% ipython --no-banner

In [1]: import numpy as np

In [2]: from numpy import linalg as LA

In [3]: np.set_printoptions(precision=1, suppress=True, linewidth=100, floatmode="fixed")

In [4]: tidy = lambda a: np.round(a, 1) + 0

In [5]: mat = np.loadtxt("case12.csv", delimiter=",")

In [6]: mat
Out[6]: 
array([[0.0, 0.0, 0.0, 0.0, 0.0, 0.0, 0.0, 0.0, 0.0],
       [0.0, 2.0, 0.0, 0.0, 0.0, 0.0, 0.0, 0.0, 0.0],
       [0.0, 0.0, 1.0, 0.0, 0.0, 0.0, 0.0, 0.0, 0.0],
       [0.0, 0.0, 0.0, 2.0, 0.0, 0.0, 0.0, 0.0, 0.0],
       [0.0, 0.0, 0.0, 0.0, 4.0, 0.0, 0.0, 0.0, 0.0],
       [0.0, 0.0, 0.0, 0.0, 0.0, 0.0, 0.0, 0.0, 0.0],
       [0.0, 0.0, 0.0, 0.0, 0.0, 0.0, 5.0, 0.0, 0.0],
       [0.0, 0.0, 0.0, 0.0, 0.0, 0.0, 0.0, 1.0, 0.0],
       [0.0, 0.0, 0.0, 0.0, 0.0, 0.0, 0.0, 0.0, 3.0]])

In [7]: tidy(mat @ LA.pinv(mat) @ mat)
Out[7]: 
array([[0.0, 0.0, 0.0, 0.0, 0.0, 0.0, 0.0, 0.0, 0.0],
       [0.0, 2.0, 0.0, 0.0, 0.0, 0.0, 0.0, 0.0, 0.0],
       [0.0, 0.0, 1.0, 0.0, 0.0, 0.0, 0.0, 0.0, 0.0],
       [0.0, 0.0, 0.0, 2.0, 0.0, 0.0, 0.0, 0.0, 0.0],
       [0.0, 0.0, 0.0, 0.0, 4.0, 0.0, 0.0, 0.0, 0.0],
       [0.0, 0.0, 0.0, 0.0, 0.0, 0.0, 0.0, 0.0, 0.0],
       [0.0, 0.0, 0.0, 0.0, 0.0, 0.0, 5.0, 0.0, 0.0],
       [0.0, 0.0, 0.0, 0.0, 0.0, 0.0, 0.0, 1.0, 0.0],
       [0.0, 0.0, 0.0, 0.0, 0.0, 0.0, 0.0, 0.0, 3.0]])

In [8]: np.unique(mat.round(6), axis=0).shape
Out[8]: (8, 9)

In [9]: np.allclose(mat[:-1].T @ LA.lstsq(mat[:-1].T, mat[-1])[0], mat[-1])
Out[9]: False

In [10]: np.abs(np.diag(LA.qr(mat)[1])) > 1e-9
Out[10]: array([False,  True,  True,  True,  True, False,  True,  True,  True])

In [11]: tidy(np.trace(LA.pinv(mat) @ mat))
Out[11]: np.float64(7.0)

In [12]: r = LA.matrix_rank(mat)

In [13]: r
Out[13]: np.int64(7)

In [14]: ns = LA.svd(mat)[2][r:].T

In [15]: [int(LA.matrix_rank(mat[:, :j + 1])) for j in range(9)]
Out[15]: [0, 1, 2, 3, 4, 4, 5, 6, 7]

In [16]: ns @ ns.T
Out[16]: 
array([[1.0, 0.0, 0.0, 0.0, 0.0, 0.0, 0.0, 0.0, 0.0],
       [0.0, 0.0, 0.0, 0.0, 0.0, 0.0, 0.0, 0.0, 0.0],
       [0.0, 0.0, 0.0, 0.0, 0.0, 0.0, 0.0, 0.0, 0.0],
       [0.0, 0.0, 0.0, 0.0, 0.0, 0.0, 0.0, 0.0, 0.0],
       [0.0, 0.0, 0.0, 0.0, 0.0, 0.0, 0.0, 0.0, 0.0],
       [0.0, 0.0, 0.0, 0.0, 0.0, 1.0, 0.0, 0.0, 0.0],
       [0.0, 0.0, 0.0, 0.0, 0.0, 0.0, 0.0, 0.0, 0.0],
       [0.0, 0.0, 0.0, 0.0, 0.0, 0.0, 0.0, 0.0, 0.0],
       [0.0, 0.0, 0.0, 0.0, 0.0, 0.0, 0.0, 0.0, 0.0]])

In [17]: [int(LA.matrix_rank(mat[:i])) for i in range(1, len(mat) + 1)]
Out[17]: [0, 1, 2, 3, 4, 4, 5, 6, 7]

In [18]: mat @ ns
Out[18]: 
array([[0.0, 0.0],
       [0.0, 0.0],
       [0.0, 0.0],
       [0.0, 0.0],
       [0.0, 0.0],
       [0.0, 0.0],
       [0.0, 0.0],
       [0.0, 0.0],
       [0.0, 0.0]])

In [19]: np.allclose(mat @ ns, 0)
Out[19]: True

In [20]: [int(LA.matrix_rank(LA.matrix_power(mat, p))) for p in range(1, 10)]
Out[20]: [7, 7, 7, 7, 7, 7, 7, 7, 7]

In [21]: tidy(np.sort(LA.eigvals(mat)))
Out[21]: array([0.0, 0.0, 1.0, 1.0, 2.0, 2.0, 3.0, 4.0, 5.0])

In [22]: np.prod(np.diag(mat)), tidy(LA.det(mat))
Out[22]: (np.float64(0.0), np.float64(0.0))

In [23]: LA.cond(mat) > 100
Out[23]: np.True_

In [24]: tidy(LA.norm(mat, 2) / LA.norm(mat))
Out[24]: np.float64(0.6)

In [25]: J = np.load("block7.npy")

In [26]: J
Out[26]: 
array([[ 2,  0,  1,  3],
       [ 3,  2,  1,  3],
       [ 3,  1,  3,  1],
       [ 3,  2,  0,  0],
       [17, 10,  6, 18]])

In [27]: f, v = J[4], J[0]

In [28]: f @ f
Out[28]: np.int64(749)

In [29]: pr = (f @ v) / (f @ f) * f

In [30]: LA.matrix_rank(np.outer(f, v))
Out[30]: np.int64(1)

In [31]: A2 = np.c_[J[:, :1] @ np.array([[0]]), np.array([1, 1, 3, 1, 1])]

In [32]: A2
Out[32]: 
array([[0, 1],
       [0, 1],
       [0, 3],
       [0, 1],
       [0, 1]])

In [33]: tidy(LA.lstsq(J, A2[:, 0])[0])
Out[33]: array([0.0, 0.0, 0.0, 0.0])

In [34]: tidy(LA.norm(A2 - J @ LA.lstsq(J, A2)[0], axis=0))
Out[34]: array([0.0, 1.0])

In [35]: x0 = np.array([5, 5, 0, 3])

In [36]: y = J @ x0

In [37]: beta, lr = np.zeros(4), 1 / LA.norm(J, 2) ** 2

In [38]: for i in range(30):
    ...:     beta -= lr * J.T @ (J @ beta - y)
    ...:     if i % 10 == 0: print(i, round(LA.norm(J @ beta - y), 1))
    ...: 
0 8.5
10 7.8
20 7.2

In [39]: tidy(LA.cond(J))
Out[39]: np.float64(35.8)

In [40]: tidy(beta)
Out[40]: array([4.6, 3.0, 1.3, 4.1])

In [41]: tidy(LA.norm(J, axis=0))
Out[41]: array([17.9, 10.4,  6.9, 18.5])

In [42]: J[1] @ J[4]
Out[42]: np.int64(131)

In [43]: LA.norm(J, axis=1).argmax()
Out[43]: np.int64(4)

In [44]: O, Rm = LA.qr(J)

In [45]: tidy(O @ Rm)
Out[45]: 
array([[ 2.0,  0.0,  1.0,  3.0],
       [ 3.0,  2.0,  1.0,  3.0],
       [ 3.0,  1.0,  3.0,  1.0],
       [ 3.0,  2.0,  0.0,  0.0],
       [17.0, 10.0,  6.0, 18.0]])

In [46]: tidy(O.T @ O)
Out[46]: 
array([[1.0, 0.0, 0.0, 0.0],
       [0.0, 1.0, 0.0, 0.0],
       [0.0, 0.0, 1.0, 0.0],
       [0.0, 0.0, 0.0, 1.0]])

In [47]: K = np.load("out9.npy")

In [48]: tidy(K)
Out[48]: 
array([[  7.3,  -3.3,   1.0,   6.1,  13.8,   4.1,  -4.1],
       [  1.1,   4.0,   4.9,  -1.5,   1.1,  -1.0,   2.2],
       [ -9.1,   1.1,   2.5,   1.1, -13.8,   2.5,   6.7],
       [  2.5,   0.6,   5.8,  -1.2,   7.4,   0.4,  -4.2],
       [  4.7,   4.4,   5.9,  -2.2,   7.0,  -1.9,  -0.3],
       [  3.5,  -2.7,  -2.9,   9.8,   3.5,   5.7,   4.5],
       [  1.2,   0.0,   3.2,   1.8,   3.5,   1.9,  -0.4],
       [ -8.9,  -3.9,   3.8,   1.3,  -7.2,   4.7,  -2.0],
       [  2.5,  -3.4,  -5.0,  12.2,   0.7,   7.0,   7.3],
       [  9.4,   5.4,   3.3,   0.8,  10.5,  -1.9,   3.0],
       [  4.3,   1.3,   2.8,   2.1,   6.5,   1.0,   0.6],
       [  4.5,  -2.5,   2.1,   4.2,   9.8,   3.4,  -3.4]])

In [49]: left, sigma, vt = LA.svd(K)

In [50]: tidy(sigma)
Out[50]: array([35.2, 23.8, 14.3, 12.4,  0.0,  0.0,  0.0])

In [51]: A2 = left[:, :4] @ np.diag(sigma[:4]) @ vt[:4]

In [52]: tidy(LA.norm(K - A2) / LA.norm(K))
Out[52]: np.float64(0.0)

In [53]: LA.matrix_rank(A2)
Out[53]: np.int64(4)

In [54]: np.unique(K.round(6), axis=0).shape
Out[54]: (12, 7)

In [55]: tidy(K @ LA.pinv(K) @ K)
Out[55]: 
array([[  7.3,  -3.3,   1.0,   6.1,  13.8,   4.1,  -4.1],
       [  1.1,   4.0,   4.9,  -1.5,   1.1,  -1.0,   2.2],
       [ -9.1,   1.1,   2.5,   1.1, -13.8,   2.5,   6.7],
       [  2.5,   0.6,   5.8,  -1.2,   7.4,   0.4,  -4.2],
       [  4.7,   4.4,   5.9,  -2.2,   7.0,  -1.9,  -0.3],
       [  3.5,  -2.7,  -2.9,   9.8,   3.5,   5.7,   4.5],
       [  1.2,   0.0,   3.2,   1.8,   3.5,   1.9,  -0.4],
       [ -8.9,  -3.9,   3.8,   1.3,  -7.2,   4.7,  -2.0],
       [  2.5,  -3.4,  -5.0,  12.2,   0.7,   7.0,   7.3],
       [  9.4,   5.4,   3.3,   0.8,  10.5,  -1.9,   3.0],
       [  4.3,   1.3,   2.8,   2.1,   6.5,   1.0,   0.6],
       [  4.5,  -2.5,   2.1,   4.2,   9.8,   3.4,  -3.4]])

In [56]: np.allclose(K[:-1].T @ LA.lstsq(K[:-1].T, K[-1])[0], K[-1])
Out[56]: True

In [57]: r = LA.matrix_rank(K)

In [58]: r
Out[58]: np.int64(4)

In [59]: ns = LA.svd(K)[2][r:].T

In [60]: [int(LA.matrix_rank(K[:, :j + 1])) for j in range(7)]
Out[60]: [1, 2, 3, 4, 4, 4, 4]

In [61]: [int(LA.matrix_rank(K[:i])) for i in range(1, len(K) + 1)]
Out[61]: [1, 2, 3, 4, 4, 4, 4, 4, 4, 4, 4, 4]

In [62]: tidy(ns @ ns.T)
Out[62]: 
array([[ 0.5, -0.2,  0.2, -0.1, -0.4,  0.1, -0.1],
       [-0.2,  0.6, -0.2,  0.2,  0.0,  0.2, -0.3],
       [ 0.2, -0.2,  0.1,  0.1, -0.1, -0.2,  0.0],
       [-0.1,  0.2,  0.1,  0.5, -0.1, -0.4, -0.2],
       [-0.4,  0.0, -0.1, -0.1,  0.3,  0.0,  0.2],
       [ 0.1,  0.2, -0.2, -0.4,  0.0,  0.6,  0.0],
       [-0.1, -0.3,  0.0, -0.2,  0.2,  0.0,  0.3]])

In [63]: tidy(LA.norm(K, 2) / LA.norm(K))
Out[63]: np.float64(0.8)

In [64]: t3 = np.stack([K, 5 * K, K[::-1]])

In [65]: LA.matrix_rank(t3.reshape(3, -1))
Out[65]: np.int64(2)

In [66]: LA.matrix_rank(t3)
Out[66]: array([4, 4, 4])

In [67]: t3.shape
Out[67]: (3, 12, 7)

In [68]: data = np.load("a.npy")

In [69]: data
Out[69]: 
array([[ 3.0,  2.0,  2.0,  1.0,  0.0,  0.0,  0.0],
       [ 1.0,  0.0,  2.0,  1.0,  0.0,  0.0,  0.0],
       [ 0.0,  1.0,  3.0,  1.0,  0.0,  0.0,  0.0],
       [ 2.0,  2.0,  3.0,  2.0,  0.0,  0.0,  0.0],
       [ 0.0,  0.0,  0.0,  0.0,  1.0,  0.0, -2.0],
       [ 0.0,  0.0,  0.0,  0.0,  2.0,  1.0,  0.0],
       [ 0.0,  0.0,  0.0,  0.0,  0.0,  2.0,  0.0]])

In [70]: left, sigma, vt = LA.svd(K, full_matrices=False)

In [71]: tidy(left.T @ left)
Out[71]: 
array([[1.0, 0.0, 0.0, 0.0, 0.0, 0.0, 0.0],
       [0.0, 1.0, 0.0, 0.0, 0.0, 0.0, 0.0],
       [0.0, 0.0, 1.0, 0.0, 0.0, 0.0, 0.0],
       [0.0, 0.0, 0.0, 1.0, 0.0, 0.0, 0.0],
       [0.0, 0.0, 0.0, 0.0, 1.0, 0.0, 0.0],
       [0.0, 0.0, 0.0, 0.0, 0.0, 1.0, 0.0],
       [0.0, 0.0, 0.0, 0.0, 0.0, 0.0, 1.0]])

In [72]: tidy(vt @ vt.T)
Out[72]: 
array([[1.0, 0.0, 0.0, 0.0, 0.0, 0.0, 0.0],
       [0.0, 1.0, 0.0, 0.0, 0.0, 0.0, 0.0],
       [0.0, 0.0, 1.0, 0.0, 0.0, 0.0, 0.0],
       [0.0, 0.0, 0.0, 1.0, 0.0, 0.0, 0.0],
       [0.0, 0.0, 0.0, 0.0, 1.0, 0.0, 0.0],
       [0.0, 0.0, 0.0, 0.0, 0.0, 1.0, 0.0],
       [0.0, 0.0, 0.0, 0.0, 0.0, 0.0, 1.0]])

In [73]: left.shape, sigma.shape, vt.shape
Out[73]: ((12, 7), (7,), (7, 7))

In [74]: tidy(left.T @ K @ vt.T)
Out[74]: 
array([[35.2,  0.0,  0.0,  0.0,  0.0,  0.0,  0.0],
       [ 0.0, 23.8,  0.0,  0.0,  0.0,  0.0,  0.0],
       [ 0.0,  0.0, 14.3,  0.0,  0.0,  0.0,  0.0],
       [ 0.0,  0.0,  0.0, 12.4,  0.0,  0.0,  0.0],
       [ 0.0,  0.0,  0.0,  0.0,  0.0,  0.0,  0.0],
       [ 0.0,  0.0,  0.0,  0.0,  0.0,  0.0,  0.0],
       [ 0.0,  0.0,  0.0,  0.0,  0.0,  0.0,  0.0]])

In [75]: tidy(sigma)
Out[75]: array([35.2, 23.8, 14.3, 12.4,  0.0,  0.0,  0.0])

In [76]: tidy(np.sort(LA.eigvals(data).real))
Out[76]: array([-1.4, -1.0,  0.6,  1.7,  1.7,  2.2,  6.1])

In [77]: (data != 0).astype(int)
Out[77]: 
array([[1, 1, 1, 1, 0, 0, 0],
       [1, 0, 1, 1, 0, 0, 0],
       [0, 1, 1, 1, 0, 0, 0],
       [1, 1, 1, 1, 0, 0, 0],
       [0, 0, 0, 0, 1, 0, 1],
       [0, 0, 0, 0, 1, 1, 0],
       [0, 0, 0, 0, 0, 1, 0]])

In [78]: tidy(LA.det(data))
Out[78]: np.float64(64.0)
